% python3 -q
>>> import numpy as np
>>> np.set_printoptions(precision=2, suppress=True, linewidth=140, legacy="1.25")
>>> M = np.load("data.npy")
>>> print(M)
[[ -5   2   5]
 [ -4  -5  -2]
 [-21 -18  -3]]
>>> # looks like rank 2
>>> proj = np.triu(np.array([[3, -1, 3], [1, 1, 1], [1, 3, 3]]), 1) + np.eye(3)
>>> other = proj @ M @ np.linalg.inv(proj)
>>> proj @ M - M @ proj
array([[-59., -54.,   6.],
       [-21., -22.,  14.],
       [  0., -21.,  81.]])
>>> round(np.linalg.det(other), 2)
-0.0
>>> np.linalg.matrix_rank(other)
2
>>> mat = np.diag(np.array([2, 0, 1]))
>>> mat
array([[2, 0, 0],
       [0, 0, 0],
       [0, 0, 1]])
>>> # 3 groups of indices that never mix
>>> u = np.array([2, 1, 2])
>>> np.convolve(mat[2], u)
array([0, 0, 2, 1, 2])
>>> np.cross(mat[2, :3], mat[0, :3])
array([0, 2, 0])
>>> round(np.linalg.det(mat), 2)
0.0
>>> (mat != 0).astype(int)
array([[1, 0, 0],
       [0, 0, 0],
       [0, 0, 1]])
>>> mat @ mat
array([[4, 0, 0],
       [0, 0, 0],
       [0, 0, 1]])
>>> J = np.loadtxt("block17.csv", delimiter=",")
>>> J
array([[0., 1., 1., 0.],
       [1., 0., 1., 1.],
       [1., 1., 0., 1.],
       [0., 1., 1., 0.]])
>>> # equal to its transpose
>>> U, s, vt = np.linalg.svd(J)
>>> np.argmax(s[:-1] / (s[1:] + 1e-6)) + 1
3
>>> other = U[:, :3] @ np.diag(s[:3]) @ vt[:3]
>>> print(np.linalg.matrix_rank(other))
3
>>> round(float(np.abs(J - other).max()), 2)
0.0
>>> np.round(np.linalg.norm(J - other) / np.linalg.norm(J), 2)
0.0
>>> evals, vecs = np.linalg.eigh(J)
>>> np.round(np.linalg.eigvalsh(J @ J), 2) + 0
array([0.  , 1.  , 2.44, 6.56])
>>> print(np.round(np.linalg.svd(J, compute_uv=False), 2) + 0)
[2.56 1.56 1.   0.  ]
>>> (evals > 1e-8).sum(), (evals < -1e-8).sum()
(1, 2)
>>> print(np.round(vecs @ np.diag(evals) @ vecs.T, 2) + 0)
[[0. 1. 1. 0.]
 [1. 0. 1. 1.]
 [1. 1. 0. 1.]
 [0. 1. 1. 0.]]
>>> np.abs(vecs[:, -1])
array([0.44, 0.56, 0.56, 0.44])
>>> print(np.round(vecs.T @ J @ vecs, 2) + 0)
[[-1.56  0.    0.    0.  ]
 [ 0.   -1.    0.    0.  ]
 [ 0.    0.    0.    0.  ]
 [ 0.    0.    0.    2.56]]
>>> evals, vecs = np.linalg.eigh(J)
>>> x = np.array([-1, -1, -3, 3])
>>> vecs * np.abs(evals) @ vecs.T
array([[0.97, 0.24, 0.24, 0.97],
       [0.24, 1.59, 0.59, 0.24],
       [0.24, 0.59, 1.59, 0.24],
       [0.97, 0.24, 0.24, 0.97]])
>>> x @ J @ x
-10.0
>>> F = np.loadtxt("w.csv", delimiter=",")
>>> F
array([[0., 2.],
       [0., 0.]])
>>> # row 0 is much longer than the rest
>>> np.linalg.matrix_power(F - np.diag(np.diag(F)), 2)
array([[0., 0.],
       [0., 0.]])
>>> print(np.sort(np.linalg.eigvals(F)))
[0. 0.]
>>> E = np.loadtxt("m.csv", delimiter=",")
>>> E
array([[ 1.59, -0.49,  0.04],
       [-0.49,  1.42,  0.05],
       [ 0.04,  0.05,  2.  ]])
>>> evals, vecs = np.linalg.eigh(E)
>>> x = np.array([0, 0, -1])
>>> print(x @ E @ x)
2.0
>>> print(x @ E @ x / (x @ x), np.round(evals[0], 2), np.round(evals[-1], 2))
2.0 1.0 2.01
>>> np.round(np.sort(np.abs(np.linalg.eigvals(M))), 2) + 0
array([ 0.  , 11.49, 11.49])
>>> round(float(np.linalg.det(M)), 2)
0.0
>>> (M - M.T) / 2
array([[  0.,   3.,  13.],
       [ -3.,   0.,   8.],
       [-13.,  -8.,   0.]])
>>> np.allclose(M, M.T)
False
>>> K = np.array([[-0.5, 0.3, 1.0],
...     [0.6, -1.1, 0.4],
...     [-1.3, -0.7, -0.1],
...     [-1.7, -0.5, 0.2]])
>>> K
array([[-0.5,  0.3,  1. ],
       [ 0.6, -1.1,  0.4],
       [-1.3, -0.7, -0.1],
       [-1.7, -0.5,  0.2]])
>>> other = np.c_[K[:, :2] @ np.array([[4, 5], [3, 7]]), np.array([0, -3, -2, 4])]
>>> other
array([[ -1.1,  -0.4,   0. ],
       [ -0.9,  -4.7,  -3. ],
       [ -7.3, -11.4,  -2. ],
       [ -8.3, -12. ,   4. ]])
>>> print(np.round(np.linalg.norm(other - K @ np.linalg.lstsq(K, other)[0], axis=0), 2) + 0)
[0.   0.   3.75]
>>> print(np.round(np.linalg.lstsq(K, other[:, 0])[0], 2) + 0)
[4. 3. 0.]
>>> np.linalg.matrix_rank(np.c_[K, other])
4
>>> np.linalg.matrix_rank(other)
3
>>> proj = K @ np.linalg.solve(K.T @ K, K.T)
>>> print(np.round((np.eye(4) - proj) @ K, 2) + 0)
[[0. 0. 0.]
 [0. 0. 0.]
 [0. 0. 0.]
 [0. 0. 0.]]
>>> print(np.diag(proj))
[0.94 0.99 0.49 0.58]
>>> x = np.array([3, 0, 1])
>>> rhs = K @ x
>>> np.round(np.linalg.solve(K.T @ K, K.T @ rhs), 2) + 0
array([3., 0., 1.])
>>> rng = np.random.default_rng(18)
>>> rhs = rhs + 0.1 * rng.normal(size=4)
>>> print(rhs)
[-0.54  2.09 -3.93 -5.01]
>>> c, *_ = np.linalg.lstsq(K, rhs)
>>> [round(float(np.linalg.norm(np.linalg.solve(K.T @ K + lam * np.eye(3), K.T @ rhs))), 2) for lam in (0, 1, 10, 100)]
[3.13, 2.49, 1.0, 0.15]
>>> c
array([2.99, 0.05, 0.91])
>>> u = np.array([-1, -1])
>>> print(np.convolve(K[1], u))
[-0.6  0.5  0.7 -0.4]
>>> np.array([np.convolve(row, u, "same") for row in K])
array([[ 0.5,  0.2, -1.3],
       [-0.6,  0.5,  0.7],
       [ 1.3,  2. ,  0.8],
       [ 1.7,  2.2,  0.3]])
>>> data = np.loadtxt("out10.csv", delimiter=",")
>>> data
array([[ 0.99, -2.44, -2.28],
       [-0.26, -0.62, -1.29],
       [ 1.78, -3.69, -1.96],
       [ 0.67, -0.93, -1.06],
       [ 0.46, -0.58, -1.17],
       [ 0.53, -0.85, -0.85],
       [ 0.18, -0.66, -3.64],
       [ 0.79, -3.84,  0.62],
       [ 1.01, -3.36, -0.04],
       [ 0.82, -2.63, -0.06]])
>>> x = np.array([5, 0, 2])
>>> rhs = data @ x
>>> np.round(np.linalg.solve(data.T @ data, data.T @ rhs), 2) + 0
array([5., 0., 2.])
>>> rhs
array([ 0.39, -3.88,  4.98,  1.23, -0.04,  0.95, -6.38,  5.19,  4.97,  3.98])
>>> np.round(np.linalg.lstsq(data, rhs)[0], 2) + 0
array([5., 0., 2.])
>>> rhs = rhs + 0.3 * rng.normal(size=10)
>>> rhs
array([ 0.99, -3.6 ,  4.87,  1.4 ,  0.44,  1.8 , -6.66,  5.51,  5.13,  3.9 ])
>>> c, *_ = np.linalg.lstsq(data, rhs)
>>> print(np.round(np.linalg.norm(rhs - data @ c), 2))
1.17
>>> [round(float(np.linalg.norm(np.linalg.solve(data.T @ data + lam * np.eye(3), data.T @ rhs))), 2) for lam in (0, 1, 10, 100)]
[5.45, 3.13, 1.63, 0.49]
>>> c.round()
array([ 5., -0.,  2.])
